>>> import numpy as np
>>> np.set_printoptions(precision=2, suppress=True, linewidth=200)
>>> tidy = lambda a: np.round(a, 2) + 0
>>> W0 = np.load("out19.npy")
>>> print(W0)
[[1 1 2 1 3 3 1 1 1]
 [0 1 0 1 3 1 3 1 3]
 [0 0 2 1 1 0 0 0 1]
 [0 0 0 3 3 0 1 3 1]
 [2 0 1 3 1 2 0 1 1]
 [0 1 1 1 0 1 2 2 0]
 [0 0 2 1 1 0 0 0 1]]
>>> th = np.radians(90)
>>> r_ = np.eye(9)
>>> r_[6, 6] = r_[1, 1] = np.cos(th)
>>> r_[6, 1], r_[1, 6] = -np.sin(th), np.sin(th)
>>> print(tidy(r_))
[[ 1.  0.  0.  0.  0.  0.  0.  0.  0.]
 [ 0.  0.  0.  0.  0.  0.  1.  0.  0.]
 [ 0.  0.  1.  0.  0.  0.  0.  0.  0.]
 [ 0.  0.  0.  1.  0.  0.  0.  0.  0.]
 [ 0.  0.  0.  0.  1.  0.  0.  0.  0.]
 [ 0.  0.  0.  0.  0.  1.  0.  0.  0.]
 [ 0. -1.  0.  0.  0.  0.  0.  0.  0.]
 [ 0.  0.  0.  0.  0.  0.  0.  1.  0.]
 [ 0.  0.  0.  0.  0.  0.  0.  0.  1.]]
>>> B = W0 @ r_.T
>>> print(np.allclose(W0 @ W0.T, B @ B.T))
True
>>> print(np.abs(B - W0).max(axis=0))
[0. 2. 0. 0. 0. 0. 4. 0. 0.]
>>> print(tidy(np.linalg.svd(W0, compute_uv=False)), tidy(np.linalg.svd(B, compute_uv=False)))
[9.6  3.86 3.39 2.82 2.32 1.76 0.  ] [9.6  3.86 3.39 2.82 2.32 1.76 0.  ]
>>> print(tidy(np.linalg.det(r_)), np.trace(r_))
1.0 7.0
>>> print(np.argsort(-np.linalg.norm(W0, axis=0).round(6), kind="stable")[:3])
[4 3 7]
>>> print(tidy(np.linalg.norm(W0, 2) / np.linalg.norm(W0)))
0.83
>>> rk = np.linalg.matrix_rank(W0)
>>> print(rk)
6
>>> null = np.linalg.svd(W0)[2][rk:].T
>>> print([int(np.linalg.matrix_rank(W0[:, :j + 1])) for j in range(9)])
[1, 2, 3, 4, 5, 6, 6, 6, 6]
>>> print([int(np.linalg.matrix_rank(np.delete(W0, i, axis=0))) for i in range(7)])
[5, 5, 6, 5, 5, 5, 6]
>>> print([int(np.linalg.matrix_rank(W0[:i])) for i in range(1, len(W0) + 1)])
[1, 2, 3, 4, 5, 6, 6]
>>> left, sig, vt = np.linalg.svd(W0)
>>> print(tidy(sig))
[9.6  3.86 3.39 2.82 2.32 1.76 0.  ]
>>> B = left[:, :6] @ np.diag(sig[:6]) @ vt[:6]
>>> print(tidy(np.linalg.norm(W0 - B) / np.linalg.norm(W0)))
0.0
>>> print(tidy(B))
[[1. 1. 2. 1. 3. 3. 1. 1. 1.]
 [0. 1. 0. 1. 3. 1. 3. 1. 3.]
 [0. 0. 2. 1. 1. 0. 0. 0. 1.]
 [0. 0. 0. 3. 3. 0. 1. 3. 1.]
 [2. 0. 1. 3. 1. 2. 0. 1. 1.]
 [0. 1. 1. 1. 0. 1. 2. 2. 0.]
 [0. 0. 2. 1. 1. 0. 0. 0. 1.]]
>>> x0 = np.array([1, -3, 3, -2, -3, -2, -3, -1, 2])
>>> h1 = np.maximum(W0 @ x0, 0)
>>> print(tidy(np.tanh(W0 @ x0)))
[-1. -1.  1. -1. -1. -1.  1.]
>>> print(W0.T @ h1)
[ 0  0 12  6  6  0  0  0  6]
>>> print(np.maximum(W0 @ (3 * x0), 0))
[0 0 9 0 0 0 9]
>>> feats = np.load("mat.npy")
>>> print(feats)
[[ 1  1  1  1 -1 -1 -1 -1]
 [ 1  1  1  1  1  1  1  1]
 [ 1  1 -1 -1  1  1 -1 -1]
 [ 1  1 -1 -1 -1 -1  1  1]
 [ 1 -1 -1  1 -1  1  1 -1]
 [ 1 -1  1 -1 -1  1 -1  1]
 [ 1 -1  1 -1  1 -1  1 -1]
 [ 1 -1 -1  1  1 -1 -1  1]]
>>> w1 = np.array([[4, -3, 3, 3, 5],
...     [0, 0, 0, -4, 1],
...     [1, 3, 1, -4, 1],
...     [-4, -5, 3, 3, -4],
...     [-5, 2, -2, 3, 2],
...     [4, 1, 0, 3, 5],
...     [-3, 1, 3, -3, 1],
...     [1, 2, -5, 3, -5]])
>>> b = np.array([4, 0, -5, 9, 9])
>>> hid = np.maximum(feats @ w1 + b, 0)
>>> print(tidy((hid > 0).mean(axis=0)))
[0.75 0.38 0.38 1.   0.88]
>>> print(hid)
[[ 8  0  6  1  9]
 [ 2  1  0 13 15]
 [12  0  0 15 29]
 [10  0  0  3  7]
 [ 8  0 10 17 17]
 [26  5  0 15 15]
 [ 0  5  2  3 21]
 [ 0  0  0 29  0]]
>>> print(np.linalg.matrix_rank(hid))
5
>>> Z = np.array([[0, 2], [0, 0], [2, 1], [1, 0], [2, 0]])
>>> print((hid @ Z).round(6).argmax(axis=1))
[0 0 0 1 0 1 0 0]
>>> A = np.array([[2, 0, 0, 0, 0, 0, 0],
...     [2, 2, 0, 0, 0, 0, 0],
...     [2, 0, 1, 0, 0, 0, 0],
...     [1, 1, 2, 1, 0, 0, 0],
...     [2, 0, 2, 0, 1, 0, 0],
...     [2, 2, 0, 1, 1, 2, 0],
...     [0, 0, 0, 1, 1, 1, 0]])
>>> print(A)
[[2 0 0 0 0 0 0]
 [2 2 0 0 0 0 0]
 [2 0 1 0 0 0 0]
 [1 1 2 1 0 0 0]
 [2 0 2 0 1 0 0]
 [2 2 0 1 1 2 0]
 [0 0 0 1 1 1 0]]
>>> # triangular
>>> rng = np.random.default_rng(820)
>>> lab = rng.permutation(8)
>>> print(lab)
[0 5 6 4 2 3 1 7]
>>> B = feats[lab][:, lab]
>>> print(np.trace(B))
2
>>> print(np.allclose(B, feats))
False
>>> left, sig, vt = np.linalg.svd(A)
>>> print(np.argmax(sig[:-1] / (sig[1:] + 1e-6)) + 1)
6
>>> print(tidy(sig))
[5.66 3.   2.27 1.73 0.79 0.45 0.  ]
>>> B = left[:, :6] @ np.diag(sig[:6]) @ vt[:6]
>>> print(tidy(np.linalg.norm(A - B, 2)), sig[6])
0.0 0.0
>>> print(tidy(B))
[[2. 0. 0. 0. 0. 0. 0.]
 [2. 2. 0. 0. 0. 0. 0.]
 [2. 0. 1. 0. 0. 0. 0.]
 [1. 1. 2. 1. 0. 0. 0.]
 [2. 0. 2. 0. 1. 0. 0.]
 [2. 2. 0. 1. 1. 2. 0.]
 [0. 0. 0. 1. 1. 1. 0.]]
>>> F = np.load("dump.npy")
>>> print(F)
[[-2  0  0  0  0  0  0  0  0  0  0  0  0  0  0  0]
 [ 2  0  0  0  0  0  0  0  0  0  0  0  0  0  0  0]
 [-3 -2  1  0  0  0  0  0  0  0  0  0  0  0  0  0]
 [-1 -3  0  0  0  0  0  0  0  0  0  0  0  0  0  0]
 [ 3 -1  3  1  2  0  0  0  0  0  0  0  0  0  0  0]
 [ 3 -1  1 -2  1  0  0  0  0  0  0  0  0  0  0  0]
 [ 2  3 -3 -1 -3  2  2  0  0  0  0  0  0  0  0  0]
 [-1  1  2  0  3 -2  0 -3  0  0  0  0  0  0  0  0]
 [-2  0 -2  1  2 -1  3  1  1  0  0  0  0  0  0  0]
 [ 0 -3  3 -1  0  2  0  1  0  3  0  0  0  0  0  0]
 [ 0  0 -1  0 -3 -3  2  2 -1  3  0  0  0  0  0  0]
 [-2  1 -2  0  2 -3 -1 -1  2 -3  2 -1  0  0  0  0]
 [ 3  2 -1  2  2 -3  0 -1  1  1 -2  1 -2  0  0  0]
 [ 3  2 -1 -1  1  2  1  0  1  3  3  1  0  2  0  0]
 [ 3  1 -1  3  0  0 -1 -2  3  2 -2 -2  1  1  0  0]
 [-3  2 -2 -2  2 -3 -3 -1  3  0  3 -2  2  2  3  0]]
>>> # null space of dimension 1
>>> def softmax(z):
...     e = np.exp(z - z.max(axis=-1, keepdims=True))
...     return e / e.sum(axis=-1, keepdims=True)
... 
>>> print(tidy(softmax(F[7])))
[0.01 0.07 0.18 0.02 0.49 0.   0.02 0.   0.02 0.02 0.02 0.02 0.02 0.02 0.02 0.02]
>>> print(tidy(softmax(F).sum(axis=1)))
[1. 1. 1. 1. 1. 1. 1. 1. 1. 1. 1. 1. 1. 1. 1. 1.]
>>> print(tidy(softmax(F[7] + -1)))
[0.01 0.07 0.18 0.02 0.49 0.   0.02 0.   0.02 0.02 0.02 0.02 0.02 0.02 0.02 0.02]
>>> scores = F @ F.T / np.sqrt(16)
>>> print(softmax(scores).round(6).argmax(axis=1))
[ 2  4  2  3  4  5  6  7  8  9 10 15 12 13 14 15]
